$ python3 -q
>>> import numpy as np
>>> np.set_printoptions(precision=3, suppress=True, linewidth=100)
>>> rnd = lambda a: np.round(a, 3) + 0
>>> K = np.loadtxt("layer8.csv", delimiter=",")
>>> K
array([[-2., -2., -2., -2.],
       [-2., -4., -4., -4.],
       [-2., -4., -6., -6.],
       [-2., -4., -6., -8.]])
>>> # symmetric
>>> r0, v = K[0], K[2]
>>> r0 @ v
np.float64(36.0)
>>> r0 @ r0
np.float64(16.0)
>>> p = (r0 @ v) / (r0 @ r0) * r0
>>> np.outer(r0, v)
array([[ 4.,  8., 12., 12.],
       [ 4.,  8., 12., 12.],
       [ 4.,  8., 12., 12.],
       [ 4.,  8., 12., 12.]])
>>> v - p
array([ 2.5,  0.5, -1.5, -1.5])
>>> rnd(np.linalg.norm(K, 1)), rnd(np.linalg.norm(K, np.inf))
(np.float64(20.0), np.float64(20.0))
>>> rnd(np.linalg.norm(K, axis=0))
array([ 4.   ,  7.211,  9.592, 10.954])
>>> K[1] @ K[0]
np.float64(28.0)
>>> rnd(np.linalg.norm(K[1], 1)), rnd(np.linalg.norm(K[1], np.inf))
(np.float64(14.0), np.float64(4.0))
>>> np.linalg.norm(K, axis=1).argmax()
np.int64(3)
>>> rnd(np.linalg.norm(K[1] - K[0]))
np.float64(3.464)
>>> rnd(np.linalg.eigvals(K))
array([-16.582,  -2.   ,  -0.852,  -0.566])
>>> rnd(np.linalg.det(K[::-1]))
np.float64(16.0)
>>> np.einsum("ii->", K)
np.float64(-20.0)
>>> rnd(np.poly(K))
array([ 1., 20., 60., 56., 16.])
>>> rng = np.random.default_rng(220)
>>> labels = rng.permutation(4)
>>> labels
array([3, 1, 2, 0])
>>> out = K[labels][:, labels]
>>> rnd(np.sort(np.abs(np.linalg.eigvals(out))))
array([ 0.566,  0.852,  2.   , 16.582])
>>> np.allclose(out, K)
False
>>> rnd(np.linalg.det(out)), rnd(np.linalg.det(K[labels]))
(np.float64(16.0), np.float64(-16.0))
>>> np.trace(out)
np.float64(-20.0)
>>> np.allclose(K, K.T)
True
>>> rnd(np.linalg.matrix_power(K, 2))
array([[ 16.,  28.,  36.,  40.],
       [ 28.,  52.,  68.,  76.],
       [ 36.,  68.,  92., 104.],
       [ 40.,  76., 104., 120.]])
>>> (K - K.T) / 2
array([[0., 0., 0., 0.],
       [0., 0., 0., 0.],
       [0., 0., 0., 0.],
       [0., 0., 0., 0.]])
>>> rnd(np.sort(np.abs(np.linalg.eigvals(K))))
array([ 0.566,  0.852,  2.   , 16.582])
>>> (K + K.T) / 2
array([[-2., -2., -2., -2.],
       [-2., -4., -4., -4.],
       [-2., -4., -6., -6.],
       [-2., -4., -6., -8.]])
>>> np.allclose(K @ K.T, K.T @ K)
True
>>> out = np.array([[1, 1, 0, -7], [-6, 0, 8, -1], [-9, 9, -5, 8], [-3, -3, 9, 4]])
>>> out[-1] = out[0]
>>> feats = out + 0.02 * np.eye(4)
>>> print(feats)
[[ 1.02  1.    0.   -7.  ]
 [-6.    0.02  8.   -1.  ]
 [-9.    9.   -4.98  8.  ]
 [ 1.    1.    0.   -6.98]]
>>> x = np.array([7, -5, -2, -3])
>>> h = np.maximum(feats @ x, 0)
>>> print(h)
[23.14  0.    0.   22.94]
>>> feats * (h > 1e-9)[:, None]
array([[ 1.02,  1.  ,  0.  , -7.  ],
       [-0.  ,  0.  ,  0.  , -0.  ],
       [-0.  ,  0.  , -0.  ,  0.  ],
       [ 1.  ,  1.  ,  0.  , -6.98]])
>>> print(np.tanh(feats @ x))
[ 1. -1. -1.  1.]
>>> rnd(np.maximum(feats @ (3 * x), 0))
array([69.42,  0.  ,  0.  , 68.82])
>>> out = feats / np.sqrt((feats ** 2).mean(axis=1, keepdims=True))
>>> np.linalg.matrix_rank(out) == np.linalg.matrix_rank(feats)
np.True_
>>> np.linalg.matrix_rank(feats - feats.mean(axis=1, keepdims=True))
np.int64(3)
>>> cov = feats.T @ feats
>>> rnd(np.linalg.eigvalsh(cov)[::-1])
array([285.187, 101.265,  67.11 ,   0.   ])
>>> rnd(np.linalg.svd(feats, compute_uv=False) ** 2)
array([285.187, 101.265,  67.11 ,   0.   ])
>>> (feats @ feats.T).shape
(4, 4)
>>> rnd(np.diag(cov))
array([119.04,  83.  ,  88.8 , 162.72])
>>> rnd(np.trace(cov)), rnd((feats ** 2).sum())
(np.float64(453.562), np.float64(453.562))
>>> rnd(cov)
array([[119.04, -79.1 ,  -3.18, -80.12],
       [-79.1 ,  83.  , -44.66,  58.  ],
       [ -3.18, -44.66,  88.8 , -47.84],
       [-80.12,  58.  , -47.84, 162.72]])
>>> np.allclose(cov, cov.T)
True
>>> m1 = np.loadtxt("w.csv", delimiter=",")
>>> rnd(m1)
array([[ 0.248, -2.45 ,  1.714],
       [ 2.979,  0.346,  0.062],
       [ 0.248, -1.697, -2.462]])
>>> out = m1 / np.linalg.norm(m1, axis=1, keepdims=True)
>>> cov = out @ out.T
>>> (cov - 2 * np.eye(3)).round(6).argmax(axis=1)
array([1, 0, 0])
>>> rnd(np.linalg.norm(out, axis=1))
array([1., 1., 1.])
>>> rnd(cov[1])
array([0., 1., 0.])
>>> x = np.array([-2, -3, 3])
>>> y = m1 @ x
>>> beta, lr = np.zeros(3), 1 / np.linalg.norm(m1, 2) ** 2
>>> for i in range(25):
...     beta -= lr * m1.T @ (m1 @ beta - y)
...     if i % 5 == 0: print(i, round(np.linalg.norm(m1 @ beta - y), 3))
... 
0 0.0
5 0.0
10 0.0
15 0.0
20 0.0
>>> beta
array([-2., -3.,  3.])
>>> W0 = np.vander(np.arange(3) - 1, 3, increasing=True)
>>> print(W0)
[[ 1 -1  1]
 [ 1  0  0]
 [ 1  1  1]]
>>> x = np.array([-1, -1, 0])
>>> y = W0 @ x
>>> y
array([ 0, -1, -2])
>>> print(rnd(np.linalg.solve(W0, y)))
[-1. -1.  0.]
>>> rnd(np.linalg.solve(W0, W0[:, 1]))
array([0., 1., 0.])
>>> rnd(np.linalg.solve(W0.T, W0[0]))
array([1., 0., 0.])
>>> rnd(np.linalg.solve(W0, y + W0[:, 0]))
array([ 0., -1.,  0.])
>>> arr = np.array([[-0.1, -0.4, 0.7],
...     [0.2, 0.1, 0.8],
...     [-0.7, -1.6, 0.0],
...     [-0.3, -0.6, -1.3],
...     [0.9, -0.1, -1.3],
...     [-0.3, -0.2, 1.3],
...     [1.2, 0.7, -0.6],
...     [-1.5, 1.1, 2.2],
...     [-0.6, -0.5, -0.8],
...     [-1.9, -0.4, 3.0],
...     [1.5, -0.7, 0.1],
...     [1.4, 0.6, 0.4],
...     [-1.6, 0.8, -0.8],
...     [1.3, -0.4, -1.3],
...     [-0.4, 1.4, 0.6],
...     [1.5, -0.3, 0.5],
...     [1.3, -1.1, 0.6]])
>>> arr[0] *= 20
>>> arr
array([[-2. , -8. , 14. ],
       [ 0.2,  0.1,  0.8],
       [-0.7, -1.6,  0. ],
       [-0.3, -0.6, -1.3],
       [ 0.9, -0.1, -1.3],
       [-0.3, -0.2,  1.3],
       [ 1.2,  0.7, -0.6],
       [-1.5,  1.1,  2.2],
       [-0.6, -0.5, -0.8],
       [-1.9, -0.4,  3. ],
       [ 1.5, -0.7,  0.1],
       [ 1.4,  0.6,  0.4],
       [-1.6,  0.8, -0.8],
       [ 1.3, -0.4, -1.3],
       [-0.4,  1.4,  0.6],
       [ 1.5, -0.3,  0.5],
       [ 1.3, -1.1,  0.6]])
>>> # row 0 dominates
>>> r0 = np.array([-3, 2])
>>> np.polyval(r0, W0[0])
array([-1,  5, -1])
>>> np.correlate(W0[0], W0[1], "full")
array([ 0,  0,  1, -1,  1])
>>> np.array([np.convolve(row, r0, "same") for row in W0])
array([[-3,  5, -5],
       [-3,  2,  0],
       [-3, -1, -1]])
>>> basis = arr[[5, 7]].astype(float)
>>> for _ in range(6):
...     labels = np.linalg.norm(arr[:, None] - basis, axis=-1).argmin(axis=1)
...     basis = np.array([arr[labels == j].mean(axis=0) for j in range(2)])
... 
>>> labels
array([1, 0, 0, 0, 0, 0, 0, 0, 0, 0, 0, 0, 0, 0, 0, 0, 0])
>>> np.bincount(labels)
array([16,  1])
>>> np.abs(basis[1] - basis[0]).argmax()
np.int64(2)
>>> labels = rng.permutation(3)
>>> out = arr[:, labels] * rng.choice([-1, 1], 3)
>>> out
array([[ 8. , 14. ,  2. ],
       [-0.1,  0.8, -0.2],
       [ 1.6,  0. ,  0.7],
       [ 0.6, -1.3,  0.3],
       [ 0.1, -1.3, -0.9],
       [ 0.2,  1.3,  0.3],
       [-0.7, -0.6, -1.2],
       [-1.1,  2.2,  1.5],
       [ 0.5, -0.8,  0.6],
       [ 0.4,  3. ,  1.9],
       [ 0.7,  0.1, -1.5],
       [-0.6,  0.4, -1.4],
       [-0.8, -0.8,  1.6],
       [ 0.4, -1.3, -1.3],
       [-1.4,  0.6,  0.4],
       [ 0.3,  0.5, -1.5],
       [ 1.1,  0.6, -1.3]])
>>> Uu, _, Vh = np.linalg.svd(arr.T @ out)
>>> rnd(Uu @ Vh)
array([[ 0.,  0., -1.],
       [-1.,  0.,  0.],
       [ 0.,  1.,  0.]])
>>> out = np.array([[3, 3], [2, 3], [3, -1]])
>>> np.linalg.matrix_rank(arr @ out)
np.int64(2)
>>> cov = np.cov(arr, rowvar=False)
>>> np.argsort(-arr.std(axis=0).round(6), kind="stable")
array([2, 1, 0])
>>> rnd(np.corrcoef(arr.T))
array([[ 1.   ,  0.311, -0.508],
       [ 0.311,  1.   , -0.851],
       [-0.508, -0.851,  1.   ]])
>>> rnd(np.corrcoef(arr[:, 1], arr[:, 2])[0, 1])
np.float64(-0.851)
>>> rnd(cov)
array([[ 1.609,  0.818, -2.291],
       [ 0.818,  4.314, -6.286],
       [-2.291, -6.286, 12.638]])
>>> rnd(np.polyfit(arr[:, 1], arr[:, 2], 1))
array([-1.457,  0.235])
>>> np.median(arr, axis=0)
array([-0.3, -0.3,  0.4])
>>> data = np.loadtxt("case8.csv", delimiter=",")
>>> rnd(data)
array([[-0.74 , -0.014,  0.673],
       [ 0.185, -0.966,  0.183],
       [ 0.647,  0.26 ,  0.717]])
>>> # orthonormal columns
>>> P = np.triu(np.array([[1, 0, 2], [0, 0, 1], [1, 1, 1]]), 1) + np.eye(3)
>>> out = P @ data @ np.linalg.inv(P)
>>> np.linalg.matrix_rank(out)
np.int64(3)
>>> rnd(np.trace(out)), rnd(np.trace(data))
(np.float64(-0.988), np.float64(-0.988))
>>> rnd(np.poly(out))
array([ 1.   ,  0.988, -0.988, -1.   ])
>>> r0 = np.array([3, 1, 3, 2]) + 0.5
>>> E = np.eye(4) - 2 * np.outer(r0, r0) / (r0 @ r0)
>>> rnd(E)
array([[ 0.258, -0.318, -0.742, -0.53 ],
       [-0.318,  0.864, -0.318, -0.227],
       [-0.742, -0.318,  0.258, -0.53 ],
       [-0.53 , -0.227, -0.53 ,  0.621]])
>>> # symmetric, so the eigenvalues are real
>>> r0 = np.array([0, 0])
>>> rnd(np.cross(E[3, :3], E[1, :3]))
array([ 0.53,  0.  , -0.53])
>>> np.array([np.convolve(row, r0, "same") for row in E])
array([[0., 0., 0., 0.],
       [0., 0., 0., 0.],
       [0., 0., 0., 0.],
       [0., 0., 0., 0.]])
>>> np.polyval(r0, E[3])
array([0., 0., 0., 0.])
>>> cov = E.T @ E
>>> print(rnd(cov))
[[1. 0. 0. 0.]
 [0. 1. 0. 0.]
 [0. 0. 1. 0.]
 [0. 0. 0. 1.]]
>>> rnd(np.linalg.eigvalsh(cov)[::-1])
array([1., 1., 1., 1.])
